$ ipython --no-banner

In [1]: import numpy as np

In [2]: np.set_printoptions(suppress=True, linewidth=200)

In [3]: feats = np.load("mat.npy")

In [4]: feats
Out[4]: 
array([[ -3.1, -10.5,  32.1,  20.5, -10.2,  -9.4],
       [-18.3,   7.6,  -9. ,  16.4,  17.8, -15. ],
       [ -4.1, -15.7, -20.1,   3.1,  -9.2,  11.2],
       [ 10.6,   2.3,  30.5,   6. , -27.2, -27.1],
       [ -6.6, -10.8,   4.4,   5.1,  -5.7,   8.1],
       [ -7.3,   3.5,  30.6,  -9.5,  -7.4, -28.3],
       [  4.8, -23.1, -16. ,  18.8, -18. , -16.5],
       [ 16.7,  -0.8,  -5.7,  20.2,   8.5, -24.3],
       [ -1.5,  -0.6, -23.5, -10.6,  26.1,  29.5],
       [  0.4, -40.4,   1.8,  11.1, -12.6, -17.2],
       [  3.9,  23.1, -12.3,  -1.1,  18.4,   3.6],
       [ 31.6, -14.1, -21.9,   2.6,  23.8,  27.9],
       [-24.7, -13.6, -19.3,   5.6,  -3.8,  -5.7],
       [  8.8, -20.1,  -7.6,   9.6,   5.7,  26.4],
       [ 34.7, -21.5, -31.9,  12.2,  21.7, -14. ],
       [ -6.4,  -7.4, -20.3,  -6.2, -17.5,  -2.3],
       [ 28.7,  10.4,   3.1,   7.6,  14.7,   9.5],
       [ -4.7, -11.7,  -2. , -17.4,   8.1, -30.1],
       [  3.1,  19.4, -18.5,  21. ,   0.7,   1.2],
       [  2.4,   3.9, -13.4,   6.9,   1.4, -27.5],
       [ -9.3,  -5.4,  -7.4,  13.9,  15.5,  -6.2],
       [-15.3,  23.3,  -5.5,  -6.9, -15.5, -31.3],
       [ 16.6,  11.9,  21.4,   1.8,   4.9,  10.9],
       [ -3.2,  -1.3,  35.3,  11.3, -32. ,  32.6],
       [ 11.3, -25.4, -30.9,   7.3,  -7.6,  -1.1],
       [ 15.9, -14.7, -14.1, -24. ,  25.5,  14.6],
       [ -0.6,  14.8,  13.1,  -4.2,  -0.7,  33.9],
       [  0.9,  12.8,  11.5, -32.7,  20.7,  13.3],
       [-20.2, -10.3,  16.3, -22.4, -27.1, -20.8],
       [  1.7,  12.7,   9.5,  -3. ,   6.1,  22.1],
       [ 12.8,  -7.5, -24.8,  13.7,  -4.6, -13.6]])

In [5]: Q, vecs = np.linalg.qr(feats[:, :2])[0], np.linalg.qr(feats[:, 2:])[0]

In [6]: sv = np.linalg.svd(Q.T @ vecs, compute_uv=False)

In [7]: np.round(np.degrees(np.arccos(sv.clip(0, 1))), 1)
Out[7]: array([57.3, 64.7])

In [8]: (sv > 0.9).sum()
Out[8]: np.int64(0)
